$ ipython --no-banner

In [1]: import numpy as np

In [2]: from numpy import linalg as LA

In [3]: np.set_printoptions(precision=2, suppress=True, linewidth=160)

In [4]: X = np.load("layer12.npy")

In [5]: X
Out[5]: 
array([[2., 1., 0., 0.],
       [0., 2., 1., 0.],
       [0., 0., 2., 1.],
       [0., 0., 0., 2.]])

In [6]: # triangular, det is the product of the diagonal

In [7]: vals, evecs = LA.eig(X)

In [8]: np.sort(LA.eigvals(X @ X))
Out[8]: array([4., 4., 4., 4.])

In [9]: np.prod(vals)
Out[9]: np.float64(16.0)

In [10]: A2 = np.array([[1, 1, 2], [1, 2, 2], [1, 1, 1]])

In [11]: A2[-1] = A2[0]

In [12]: J = A2 + 0.02 * np.eye(3)

In [13]: J
Out[13]: 
array([[1.02, 1.  , 2.  ],
       [1.  , 2.02, 2.  ],
       [1.  , 1.  , 2.02]])

In [14]: f = np.array([-2, -2, 0])

In [15]: A2 = J + np.outer(f, np.eye(3)[2])

In [16]: A2
Out[16]: 
array([[1.02, 1.  , 0.  ],
       [1.  , 2.02, 0.  ],
       [1.  , 1.  , 2.02]])

In [17]: LA.matrix_rank(LA.inv(A2) - LA.inv(J), tol=1e-8)
Out[17]: np.int64(1)

In [18]: np.count_nonzero(A2)
Out[18]: np.int64(7)

In [19]: A2.mean(axis=0)
Out[19]: array([1.01, 1.34, 0.67])

In [20]: np.diff(A2, axis=0)
Out[20]: 
array([[-0.02,  1.02,  0.  ],
       [ 0.  , -1.02,  2.02]])

In [21]: print(round(float(LA.norm(A2)), 2))
3.63

In [22]: A2 - A2[0]
Out[22]: 
array([[ 0.  ,  0.  ,  0.  ],
       [-0.02,  1.02,  0.  ],
       [-0.02,  0.  ,  2.02]])

In [23]: print(np.abs(A2).max())
2.02

In [24]: np.unravel_index(np.abs(A2).argmax(), A2.shape)
Out[24]: (np.int64(1), np.int64(1))

In [25]: A2[3]
IndexError: index 3 is out of bounds for axis 0 with size 3


In [26]: LA.matrix_rank(A2)
Out[26]: np.int64(3)

In [27]: M = np.load("w.npy")

In [28]: M
Out[28]: 
array([[ 3,  2, -1],
       [-1,  4,  0],
       [ 2,  1, -8]])

In [29]: x = np.array([1, -2, -2])

In [30]: target = M @ x

In [31]: print(target)
[ 1 -9 16]

In [32]: LA.solve(M, M[:, 2])
Out[32]: array([0., 0., 1.])

In [33]: LA.solve(M, -3 * target)
Out[33]: array([-3.,  6.,  6.])

In [34]: K = np.loadtxt("sample4.csv", delimiter=",")

In [35]: K
Out[35]: 
array([[ 0., -1.],
       [ 1.,  0.]])

In [36]: # antisymmetric, zero diagonal

In [37]: w1 = np.array([[9, -3], [-1, -8]])

In [38]: coef = np.array([1, 1])

In [39]: act = np.maximum(K @ w1 + coef, 0)

In [40]: (act > 0).mean(axis=0)
Out[40]: array([1. , 0.5])

In [41]: act
Out[41]: 
array([[ 2.,  9.],
       [10.,  0.]])

In [42]: cent = np.array([[-4, -2, 1], [1, 8, -6]])

In [43]: act @ cent
Out[43]: 
array([[  1.,  68., -52.],
       [-40., -20.,  10.]])

In [44]: (act @ cent).round(6).argmax(axis=1)
Out[44]: array([1, 2])

In [45]: rng = np.random.default_rng(74130)

In [46]: z = rng.permutation(2)

In [47]: z
Out[47]: array([0, 1])

In [48]: A2 = act[z][:, z]

In [49]: A2
Out[49]: 
array([[ 2.,  9.],
       [10.,  0.]])

In [50]: np.sort(np.abs(LA.eigvals(A2)))
Out[50]: array([ 8.54, 10.54])

In [51]: np.allclose(A2, act)
Out[51]: True

In [52]: np.round(LA.det(A2), 2), np.round(LA.det(act[z]), 2)
Out[52]: (np.float64(-90.0), np.float64(-90.0))

In [53]: np.trace(A2)
Out[53]: np.float64(2.0)

In [54]: x = np.array([0, 1])

In [55]: A2 @ x
Out[55]: array([9., 0.])

In [56]: print((A2 * x).sum(axis=1))
[9. 0.]

In [57]: A2 * x
Out[57]: 
array([[0., 9.],
       [0., 0.]])

In [58]: np.einsum("ij,j->i", A2, x)
Out[58]: array([9., 0.])

In [59]: A2 @ (2 * x)
Out[59]: array([18.,  0.])
